% python3 -q
>>> import numpy as np
>>> from numpy import linalg as LA
>>> np.set_printoptions(precision=2, suppress=True, linewidth=140)
>>> E = np.array([[-2.0, 3.0, -5.0, 1.0, -4.0],
...     [0.0, 2.0, 0.0, 2.0, 1.0],
...     [0.0, 0.0, 2.0, 2.0, 0.0],
...     [0.0, 0.0, 1.0, 2.0, 2.0],
...     [0.0, 2.0, 0.0, 1.0, 1.0]])
>>> E
array([[-2.,  3., -5.,  1., -4.],
       [ 0.,  2.,  0.,  2.,  1.],
       [ 0.,  0.,  2.,  2.,  0.],
       [ 0.,  0.,  1.,  2.,  2.],
       [ 0.,  2.,  0.,  1.,  1.]])
>>> round(float(LA.det(E[::-1])), 2)
-16.0
>>> np.einsum("ii->", E)
np.float64(5.0)
>>> Y = E[0, 0] * E[1:] - np.outer(E[1:, 0], E[0])
>>> Y
array([[ 0., -4.,  0., -4., -2.],
       [ 0., -0., -4., -4.,  0.],
       [ 0., -0., -2., -4., -4.],
       [ 0., -4.,  0., -2., -2.]])
>>> E[:, 0] / E[0, 0]
array([ 1., -0., -0., -0., -0.])
>>> LA.matrix_rank(Y), LA.matrix_rank(E)
(np.int64(4), np.int64(5))
>>> def softmax(z):
...     e = np.exp(z - z.max(axis=-1, keepdims=True))
...     return e / e.sum(axis=-1, keepdims=True)
... 
>>> softmax(E[3])
array([0.05, 0.05, 0.14, 0.38, 0.38])
>>> softmax(E).sum(axis=1)
array([1., 1., 1., 1., 1.])
>>> print(np.round(softmax(10 * E[3]), 2) + 0)
[0.  0.  0.  0.5 0.5]
>>> att = E @ E.T / np.sqrt(5)
>>> print(np.round(softmax(att + np.triu(np.full(att.shape, -np.inf), 1)), 2) + 0)
[[1.   0.   0.   0.   0.  ]
 [0.1  0.9  0.   0.   0.  ]
 [0.   0.14 0.86 0.   0.  ]
 [0.   0.17 0.17 0.66 0.  ]
 [0.08 0.46 0.05 0.12 0.29]]
>>> print(softmax(att).round(6).argmax(axis=1))
[0 1 2 3 1]
>>> x0 = np.array([2, 3, 1, 3, 0])
>>> y = E @ x0
>>> y
array([ 3., 12.,  8.,  7.,  9.])
>>> print(LA.solve(E, y + E[:, 1]))
[2. 4. 1. 3. 0.]
>>> LA.solve(E, 5 * y)
array([10., 15.,  5., 15.,  0.])
>>> C2 = E.T @ E
>>> LA.matrix_rank(C2)
np.int64(5)
>>> np.trace(C2), (E ** 2).sum()
(np.float64(87.0), np.float64(87.0))
>>> np.diag(C2)
array([ 4., 17., 30., 14., 22.])
>>> print(np.allclose(C2, C2.T))
True
>>> LA.eigvalsh(C2)[::-1]
array([59.26, 22.1 ,  4.3 ,  1.3 ,  0.04])
>>> C2
array([[  4.,  -6.,  10.,  -2.,   8.],
       [ -6.,  17., -15.,   9.,  -8.],
       [ 10., -15.,  30.,   1.,  22.],
       [ -2.,   9.,   1.,  14.,   3.],
       [  8.,  -8.,  22.,   3.,  22.]])
>>> F = np.load("test17.npy")
>>> F
array([[ 9.26,  0.7 ],
       [26.87,  2.94],
       [17.64,  1.73]])
>>> LA.cond(F) > 100
np.True_
>>> np.argsort(-LA.norm(F, axis=0).round(6), kind="stable")[:3]
array([0, 1])
